$ python -q
>>> import numpy as np
>>> import numpy.linalg as la
>>> np.set_printoptions(precision=2, suppress=True, linewidth=200, legacy="1.25")
>>> J = np.loadtxt("test6.csv", delimiter=",")
>>> J
array([[ 2.2 ,  0.88, -2.4 ,  1.34, -2.71,  1.11,  2.11, -1.24,  0.12,  0.72,  2.22, -2.2 ],
       [ 0.97,  0.9 , -0.46,  0.92, -0.85,  0.7 ,  0.79, -0.35,  0.25,  0.48,  1.12, -0.86],
       [ 2.48,  1.83, -2.12,  1.52, -1.88,  1.03,  1.85, -0.66,  0.24,  1.09,  2.36, -2.48],
       [ 2.86,  1.21, -3.07,  1.96, -2.92,  1.14,  2.87, -1.22,  0.17,  1.02,  2.48, -2.66],
       [ 3.22,  1.9 , -2.44,  1.3 , -3.24,  1.47,  2.5 , -1.85,  0.43,  1.46,  2.88, -3.41],
       [ 0.67,  0.43, -1.09,  0.8 , -0.72,  0.34,  1.01,  0.  ,  0.32,  0.07,  0.82, -0.94],
       [-1.61, -0.67,  1.26, -1.14,  1.72, -0.9 , -1.77,  0.88, -0.32, -0.88, -1.22,  1.61],
       [ 1.47,  1.25, -1.26,  0.46, -1.66,  0.93,  1.56, -1.09,  0.54,  0.67,  0.83, -1.23],
       [-2.88, -1.03,  2.66, -1.38,  2.66, -1.81, -2.67,  1.66,  0.15, -1.55, -3.43,  3.1 ],
       [ 0.66,  0.21, -0.41,  0.12, -0.43,  0.84,  1.06, -0.05, -0.29,  0.48,  0.52, -0.28],
       [ 0.96,  0.19, -1.29,  0.88, -1.05,  1.02,  1.34, -1.26, -0.33,  0.32,  1.22, -0.98],
       [-1.94, -1.09,  1.5 , -0.2 ,  1.71, -1.17, -2.07,  1.22,  0.15, -0.59, -1.73,  1.92],
       [ 0.77,  0.6 , -0.56, -0.02, -0.94,  0.32,  0.46,  0.21, -0.45,  0.07,  0.62, -1.1 ],
       [ 3.67,  2.09, -3.11,  1.37, -3.66,  2.19,  3.67, -2.07,  0.12,  1.74,  3.4 , -3.49],
       [-0.53,  0.15,  0.36,  0.06, -0.21, -0.17, -0.93, -0.05,  0.06, -0.46, -0.52,  0.44],
       [-1.85, -0.99,  1.26, -0.86,  1.55, -0.18, -1.86,  0.6 ,  0.64, -0.98, -1.9 ,  1.9 ],
       [ 1.94,  0.91, -2.69,  1.15, -2.16,  0.66,  2.54, -0.81, -0.29,  0.86,  2.31, -1.85],
       [-1.33, -0.74,  1.7 , -0.74,  1.54, -0.16, -1.52,  0.82,  0.06, -0.45, -1.56,  1.75],
       [ 0.76,  0.14, -0.67,  0.27, -0.54, -0.26,  0.74, -0.42, -0.67,  0.67,  0.79, -0.6 ],
       [ 2.04,  0.97, -1.75,  0.48, -1.31,  1.11,  1.57, -0.72, -0.16,  1.33,  1.52, -1.64],
       [ 2.6 ,  0.78, -2.29,  1.05, -2.41,  1.03,  2.31, -0.96, -0.19,  1.27,  2.18, -1.63],
       [ 0.85,  0.73, -1.52,  0.83, -1.59,  0.72,  1.07, -0.93, -0.2 ,  0.96,  1.72, -1.46],
       [ 0.5 ,  0.35, -0.46,  0.9 , -0.91, -0.42,  0.66, -0.51, -0.29,  0.36,  0.11, -0.38],
       [-5.16, -2.65,  4.96, -2.32,  5.1 , -2.67, -4.88,  2.31,  0.22, -2.62, -4.9 ,  4.87],
       [-0.32,  0.08, -0.47, -0.64, -0.3 ,  0.89,  0.25,  0.2 ,  0.01, -0.46,  0.13, -0.53]])
>>> G = J.T @ J
>>> np.round(np.trace(G), 2), np.round((J ** 2).sum(), 2)
(782.02, 782.02)
>>> np.allclose(G, G.T)
True
>>> la.svd(J, compute_uv=False) ** 2
array([758.07,   5.43,   4.28,   3.51,   2.81,   2.25,   2.09,   1.12,   0.89,   0.72,   0.44,   0.4 ])
>>> np.diag(G)
array([111.59,  30.89,  99.29,  28.56, 109.18,  30.82, 104.48,  28.94,   2.48,  26.53, 103.84, 105.42])
>>> Xc = J - J.mean(axis=0)
>>> left, sigma, Vt = la.svd(Xc, full_matrices=False)
>>> sigma
array([26.57,  2.33,  2.04,  1.83,  1.67,  1.49,  1.44,  1.01,  0.9 ,  0.79,  0.65,  0.62])
>>> np.abs(Vt[0]).argmax()
0
>>> Vt[0] * np.sign(Vt[0, np.abs(Vt[0]).argmax()])
array([ 0.38,  0.19, -0.36,  0.18, -0.37,  0.19,  0.37, -0.19, -0.01,  0.18,  0.37, -0.37])
>>> print(round((sigma ** 2).sum() ** 2 / (sigma ** 4).sum(), 2))
1.07
